>>> import numpy as np
>>> np.set_printoptions(precision=1, suppress=True, linewidth=120)
>>> A = np.array([[0, 0, 2], [0, 1, 2], [0, 2, 1]])
>>> f = np.array([1, 3])
>>> np.correlate(A[2], A[1], "full")
array([0, 4, 4, 1, 0])
>>> np.polyval(f, A[2])
array([3, 5, 4])
>>> Y = np.array([[-2, 3], [-1, 3], [-3, 2]])
>>> np.vstack([A, Y.T]).shape
(5, 3)
>>> np.einsum("ik,kj->ji", A, Y)
array([[-6, -7, -5],
       [ 4,  7,  8]])
>>> Y.T @ A.T
array([[-6, -7, -5],
       [ 4,  7,  8]])
>>> np.linalg.matrix_rank(A @ Y)
np.int64(2)
>>> print(np.einsum("ij->j", A))
[0 3 5]
>>> print(np.linalg.matrix_rank(np.vstack([A, Y.T])))
3
>>> np.round(A @ np.linalg.pinv(A) @ A, 1) + 0
array([[0., 0., 2.],
       [0., 1., 2.],
       [0., 2., 1.]])
>>> np.unique(A.round(6), axis=0).shape
(3, 3)
>>> mat = np.load("case17.npy")
>>> mat
array([[ 2.,  3.,  0.,  0.],
       [ 0.,  1.,  0.,  0.],
       [ 0.,  0.,  4., -2.],
       [ 0.,  0.,  4.,  3.]])
>>> Y = mat / np.linalg.norm(mat, axis=1, keepdims=True)
>>> G = Y @ Y.T
>>> print(G[3])
[0.  0.  0.4 1. ]
>>> G
array([[1. , 0.8, 0. , 0. ],
       [0.8, 1. , 0. , 0. ],
       [0. , 0. , 1. , 0.4],
       [0. , 0. , 0.4, 1. ]])
>>> np.linalg.norm(Y, axis=1)
array([1., 1., 1., 1.])
>>> np.degrees(np.arccos(np.clip(G[3, 1], -1, 1)))
np.float64(90.0)
>>> blk = np.stack([mat, 2 * mat, mat[::-1]])
>>> print((blk @ mat.T).shape)
(3, 4, 4)
>>> print(np.linalg.det(blk))
[ 40. 640.  40.]
>>> print(blk.sum(axis=0))
[[ 6.  9.  4.  3.]
 [ 0.  3.  4. -2.]
 [ 0.  1. 12. -6.]
 [ 2.  3. 12.  9.]]
>>> mat.reshape(2, -1)
array([[ 2.,  3.,  0.,  0.,  0.,  1.,  0.,  0.],
       [ 0.,  0.,  4., -2.,  0.,  0.,  4.,  3.]])
>>> blk = mat.reshape(4, 2, -1)
>>> print(np.einsum("ihd,jhd->hij", blk, blk).shape)
(2, 4, 4)
>>> np.einsum("ihd,ihd->ih", blk, blk)
array([[13.,  0.],
       [ 1.,  0.],
       [ 0., 20.],
       [ 0., 25.]])
>>> np.swapaxes(blk, 1, 2)[3]
array([[0., 4.],
       [0., 3.]])
>>> print(blk.shape)
(4, 2, 2)
>>> blk.sum(axis=1)
array([[ 2.,  3.],
       [ 0.,  1.],
       [ 4., -2.],
       [ 4.,  3.]])
>>> arr = np.load("mat.npy")
>>> print(arr)
[[  5   8   5   8]
 [ -4   6  -4   6]
 [ 10  16 -10 -16]
 [ -8  12   8 -12]]
>>> rng = np.random.default_rng(6721)
>>> z = rng.permutation(4)
>>> Y = arr[:, z] * rng.choice([-1, 1], 4)
>>> Y
array([[  5,   5,   8,   8],
       [ -4,  -4,   6,   6],
       [-10,  10,  16, -16],
       [  8,  -8,  12, -12]])
>>> Uu, _, Vh = np.linalg.svd(arr.T @ Y)
>>> np.round(np.linalg.lstsq(arr, Y)[0], 1) + 0
array([[0., 1., 0., 0.],
       [0., 0., 1., 0.],
       [1., 0., 0., 0.],
       [0., 0., 0., 1.]])
>>> Y = arr[0, 0] * arr[1:] - np.outer(arr[1:, 0], arr[0])
>>> Y
array([[   0,   62,    0,   62],
       [   0,    0, -100, -160],
       [   0,  124,   80,    4]])
>>> np.linalg.matrix_rank(Y), np.linalg.matrix_rank(arr)
(np.int64(3), np.int64(4))
>>> arr[:, 0] / arr[0, 0]
array([ 1. , -0.8,  2. , -1.6])
>>> np.flatnonzero(~Y.round(6).any(axis=1))
array([], dtype=int64)
>>> Y = np.linalg.inv(arr)
>>> (np.abs(Y) > 1e-9).astype(int)
array([[1, 1, 1, 1],
       [1, 1, 1, 1],
       [1, 1, 1, 1],
       [1, 1, 1, 1]])
>>> Y.round(1) + 0
array([[ 0. , -0.1,  0. ,  0. ],
       [ 0. ,  0. ,  0. ,  0. ],
       [ 0. , -0.1,  0. ,  0. ],
       [ 0. ,  0. ,  0. ,  0. ]])
>>> np.round(arr @ Y, 1) + 0
array([[1., 0., 0., 0.],
       [0., 1., 0., 0.],
       [0., 0., 1., 0.],
       [0., 0., 0., 1.]])
>>> np.round(np.linalg.det(arr) * np.linalg.det(Y), 1)
np.float64(1.0)
>>> round(float(np.linalg.norm(arr, 1)), 1), np.round(np.linalg.norm(arr, np.inf), 1)
(42.0, np.float64(52.0))
>>> round(np.linalg.norm(arr, 2), 1)
np.float64(28.9)
>>> np.round(np.linalg.norm(arr[3] - arr[2]), 1)
np.float64(26.1)
>>> round(np.linalg.norm(arr, "nuc"), 1)
np.float64(69.1)
>>> print(round(float(np.linalg.norm(arr) ** 2 / np.linalg.norm(arr, 2) ** 2), 1))
1.7
>>> np.linalg.norm(arr, axis=1).argmax()
np.int64(2)
>>> M = np.load("layer0.npy")
>>> M
array([[-0.4,  0.1,  2.5],
       [-0.6,  0.1, -1.6],
       [ 0. , -1.5, -0.4]])
>>> x = np.array([5, 0, -3])
>>> rhs = M @ x
>>> b, lr = np.zeros(3), 1 / np.linalg.norm(M, 2) ** 2
>>> for i in range(6):
...     b -= lr * M.T @ (M @ b - rhs)
...     if i % 2 == 0: print(i, round(np.linalg.norm(M @ b - rhs), 1))
... 
0 3.4
2 3.0
4 2.7
>>> np.round(np.linalg.cond(M), 1)
np.float64(4.2)
>>> b
array([ 1.5, -0.2, -3. ])
>>> W0 = np.diag(np.array([3, 4, 0]))
>>> W0
array([[3, 0, 0],
       [0, 4, 0],
       [0, 0, 0]])
>>> Y = np.array([[5, 2], [4, 5]])
>>> cent = np.kron(Y, mat)
>>> cent
array([[ 10.,  15.,   0.,   0.,   4.,   6.,   0.,   0.],
       [  0.,   5.,   0.,   0.,   0.,   2.,   0.,   0.],
       [  0.,   0.,  20., -10.,   0.,   0.,   8.,  -4.],
       [  0.,   0.,  20.,  15.,   0.,   0.,   8.,   6.],
       [  8.,  12.,   0.,   0.,  10.,  15.,   0.,   0.],
       [  0.,   4.,   0.,   0.,   0.,   5.,   0.,   0.],
       [  0.,   0.,  16.,  -8.,   0.,   0.,  20., -10.],
       [  0.,   0.,  16.,  12.,   0.,   0.,  20.,  15.]])
>>> cent.shape
(8, 8)
>>> np.round(np.linalg.norm(cent, 2), 1), round(np.linalg.norm(Y, 2) * np.linalg.norm(mat, 2), 1)
(np.float64(46.4), np.float64(46.4))
>>> print(np.trace(cent))
100.0
>>> np.allclose(cent, cent.T)
False
>>> np.linalg.matrix_power(cent, 3)
array([[  1960.,   5145.,      0.,      0.,   1328.,   3486.,      0.,      0.],
       [     0.,    245.,      0.,      0.,      0.,    166.,      0.,      0.],
       [     0.,      0.,  -5880., -14210.,      0.,      0.,  -3984.,  -9628.],
       [     0.,      0.,  28420., -12985.,      0.,      0.,  19256.,  -8798.],
       [  2656.,   6972.,      0.,      0.,   1960.,   5145.,      0.,      0.],
       [     0.,    332.,      0.,      0.,      0.,    245.,      0.,      0.],
       [     0.,      0.,  -7968., -19256.,      0.,      0.,  -5880., -14210.],
       [     0.,      0.,  38512., -17596.,      0.,      0.,  28420., -12985.]])
>>> np.sort(np.abs(np.linalg.eigvals(cent)))
array([ 2.2,  4.3,  7.8,  9.7,  9.7, 15.7, 35. , 35. ])
>>> print((cent - cent.T) / 2)
[[  0.    7.5   0.    0.   -2.    3.    0.    0. ]
 [ -7.5   0.    0.    0.   -6.   -1.    0.    0. ]
 [  0.    0.    0.  -15.    0.    0.   -4.  -10. ]
 [  0.    0.   15.    0.    0.    0.    8.   -3. ]
 [  2.    6.    0.    0.    0.    7.5   0.    0. ]
 [ -3.    1.    0.    0.   -7.5   0.    0.    0. ]
 [  0.    0.    4.   -8.    0.    0.    0.  -15. ]
 [  0.    0.   10.    3.    0.    0.   15.    0. ]]
>>> P = np.triu(np.array([[-1, -1, -1], [-2, 2, 1], [2, 0, -2]]), 1) + np.eye(3)
>>> Y = P @ W0 @ np.linalg.inv(P)
>>> np.poly(Y)
array([ 1., -7., 12.,  0.])
>>> round(np.linalg.det(Y), 1)
np.float64(0.0)
>>> Y = np.array([[-3, -2], [3, 3]])
>>> cent = np.kron(Y, M)
>>> print(round(float(np.linalg.norm(cent, 2)), 1), round(float(np.linalg.norm(Y, 2) * np.linalg.norm(M, 2)), 1))
16.7 16.7
>>> Y = W0 + rng.integers(-2, 3, (3, 2)) @ rng.integers(-2, 3, (2, 3))
>>> print(Y)
[[ 0  1  4]
 [-3  5  4]
 [-3 -1  2]]
>>> Y - W0
array([[-3,  1,  4],
       [-3,  1,  4],
       [-3, -1,  2]])
>>> np.linalg.matrix_rank(Y - W0, tol=1e-8)
np.int64(2)
>>> F = np.loadtxt("w.csv", delimiter=",")
>>> F
array([[ 1.,  0., -2.],
       [ 0.,  1.,  0.],
       [-2.,  0.,  1.]])
>>> np.linalg.matrix_power(F, 2)
array([[ 5.,  0., -4.],
       [ 0.,  1.,  0.],
       [-4.,  0.,  5.]])
>>> np.trace(F)
np.float64(3.0)
>>> round(float(np.abs(np.linalg.eigvals(F)).max()), 1)
3.0
>>> F @ F
array([[ 5.,  0., -4.],
       [ 0.,  1.,  0.],
       [-4.,  0.,  5.]])
>>> Y = np.array([[2, -2, -3], [-2, 0, 0]])
>>> cent = np.kron(Y, F)
>>> round(float(np.linalg.norm(cent, 2)), 1), round(np.linalg.norm(Y, 2) * np.linalg.norm(F, 2), 1)
(12.8, np.float64(12.8))
>>> print(cent)
[[ 2.  0. -4. -2. -0.  4. -3. -0.  6.]
 [ 0.  2.  0. -0. -2. -0. -0. -3. -0.]
 [-4.  0.  2.  4. -0. -2.  6. -0. -3.]
 [-2. -0.  4.  0.  0. -0.  0.  0. -0.]
 [-0. -2. -0.  0.  0.  0.  0.  0.  0.]
 [ 4. -0. -2. -0.  0.  0. -0.  0.  0.]]
>>> np.linalg.matrix_rank(cent)
np.int64(6)
>>> Q = F.astype(float).copy()
>>> for j in range(3):
...     Q[:, j] -= Q[:, :j] @ (Q[:, :j].T @ Q[:, j])
...     Q[:, j] /= np.linalg.norm(Q[:, j])
... 
>>> np.round(Q.T @ Q, 1) + 0
array([[1., 0., 0.],
       [0., 1., 0.],
       [0., 0., 1.]])
>>> Y = F / np.linalg.norm(F, axis=1, keepdims=True)
>>> G = Y @ Y.T
>>> (G - 2 * np.eye(3)).round(6).argmax(axis=1)
array([1, 0, 1])
>>> np.argwhere(np.triu(np.abs(G) > 0.95, 1))
array([], shape=(0, 2), dtype=int64)
>>> E = np.load("run0.npy")
>>> E
array([[ 23.7, -26.2,  -9.3],
       [-20.9,   5.8,   5.6],
       [ 20.6, -20.4,   3.9],
       [  6.9,   3.5,   0.7],
       [ -0.7,   3.9, -14.3],
       [-36.6,   2.4,   0.1],
       [ -5.2,   5.3,  11.6],
       [ 23.3,   6.4,  -0.3],
       [ 18.6,  -0.9,   4.5],
       [-17.1,  -7.8,   6. ],
       [ 10.2,  14. ,  -0.5],
       [  0.5, -10.5,  -5. ],
       [ 13.4,  -5. ,  16. ],
       [ 31. ,  -9. ,  -4.2],
       [  9.9, -26.5, -12.6],
       [ -8.4,  10.6,  26.5],
       [ 25.4,   8.2,   1.2],
       [  8.8,  -3.9, -20.9],
       [ -6.2, -11.4,   2.2],
       [  1.9,  -6.8,   4.2],
       [-21.9,  35. , -10. ]])
>>> Y = np.array([[-9, 0], [6, -5], [-7, 1]])
>>> np.linalg.matrix_rank(E @ Y)
np.int64(2)
>>> print(np.einsum("ij->j", E))
[ 77.2 -33.3   5.4]
>>> print(np.vstack([E, Y.T]).shape)
(23, 3)
>>> print(np.linalg.matrix_rank(np.vstack([E, Y.T])))
3
>>> x = np.array([-5, -4, 1])
>>> rhs = E @ x
>>> np.linalg.lstsq(E, rhs)[0]
array([-5., -4.,  1.])
>>> print(np.round(np.linalg.pinv(E) @ E, 1) + 0)
[[1. 0. 0.]
 [0. 1. 0.]
 [0. 0. 1.]]
>>> rhs = rhs + 0.1 * rng.normal(size=21)
>>> rhs
array([ -22.8,   87. ,  -17.7,  -47.7,  -26.4,  173.5,   16.4, -142.4,  -84.9,  122.6, -107.5,   34.5,  -31.1, -123.2,
         43.8,   25.9, -158.6,  -49.2,   78.9,   21.9,  -40.5])
>>> b, *_ = np.linalg.lstsq(E, rhs)
>>> round(np.linalg.norm(rhs - E @ b), 1)
np.float64(0.3)
>>> np.round(E.T @ (rhs - E @ b), 1) + 0
array([0., 0., 0.])
>>> Q, Rm = np.linalg.qr(E)
>>> Q @ Rm
array([[ 23.7, -26.2,  -9.3],
       [-20.9,   5.8,   5.6],
       [ 20.6, -20.4,   3.9],
       [  6.9,   3.5,   0.7],
       [ -0.7,   3.9, -14.3],
       [-36.6,   2.4,   0.1],
       [ -5.2,   5.3,  11.6],
       [ 23.3,   6.4,  -0.3],
       [ 18.6,  -0.9,   4.5],
       [-17.1,  -7.8,   6. ],
       [ 10.2,  14. ,  -0.5],
       [  0.5, -10.5,  -5. ],
       [ 13.4,  -5. ,  16. ],
       [ 31. ,  -9. ,  -4.2],
       [  9.9, -26.5, -12.6],
       [ -8.4,  10.6,  26.5],
       [ 25.4,   8.2,   1.2],
       [  8.8,  -3.9, -20.9],
       [ -6.2, -11.4,   2.2],
       [  1.9,  -6.8,   4.2],
       [-21.9,  35. , -10. ]])
>>> np.round(abs(Rm[0, 0]), 1), round(float(np.linalg.norm(E[:, 0])), 1)
(np.float64(81.7), 81.7)
>>> Q.round(1) + 0
array([[-0.3, -0.3,  0.1],
       [ 0.3,  0. , -0.1],
       [-0.3, -0.2, -0.1],
       [-0.1,  0.1,  0. ],
       [ 0. ,  0.1,  0.3],
       [ 0.4, -0.2,  0. ],
       [ 0.1,  0.1, -0.2],
       [-0.3,  0.2,  0. ],
       [-0.2,  0.1, -0.1],
       [ 0.2, -0.2, -0.1],
       [-0.1,  0.3,  0. ],
       [ 0. , -0.2,  0.1],
       [-0.2,  0. , -0.4],
       [-0.4,  0. ,  0. ],
       [-0.1, -0.4,  0.2],
       [ 0.1,  0.1, -0.5],
       [-0.3,  0.3,  0. ],
       [-0.1,  0. ,  0.4],
       [ 0.1, -0.2, -0.1],
       [ 0. , -0.1, -0.1],
       [ 0.3,  0.5,  0.3]])
>>> data = np.load("a.npy")
>>> print(data)
[[ 0.8 -2.4 -1.6]
 [-2.1 -0.2 -2.1]
 [ 0.6 -1.7 -2.4]
 [ 0.6 -2.8  0.8]
 [ 1.5 -2.2 -1.3]
 [ 0.   3.   0.2]
 [ 1.1 -2.1 -1.8]
 [ 1.   1.  -2.6]
 [ 2.2 -2.  -0.4]
 [-2.5  1.4 -0.7]
 [ 2.9  0.3  0.7]
 [-0.1  2.6 -1.5]
 [ 2.4 -0.7  1.7]
 [ 0.3 -2.9  0.7]
 [-0.9  0.5  2.8]]
>>> G = np.cov(data, rowvar=False)
>>> G
array([[ 2.3, -1.1,  0.3],
       [-1.1,  3.8,  0.1],
       [ 0.3,  0.1,  2.6]])
>>> np.polyfit(data[:, 1], data[:, 0], 1)
array([-0.3,  0.4])
>>> print(np.median(data, axis=0))
[ 0.6 -0.7 -0.7]
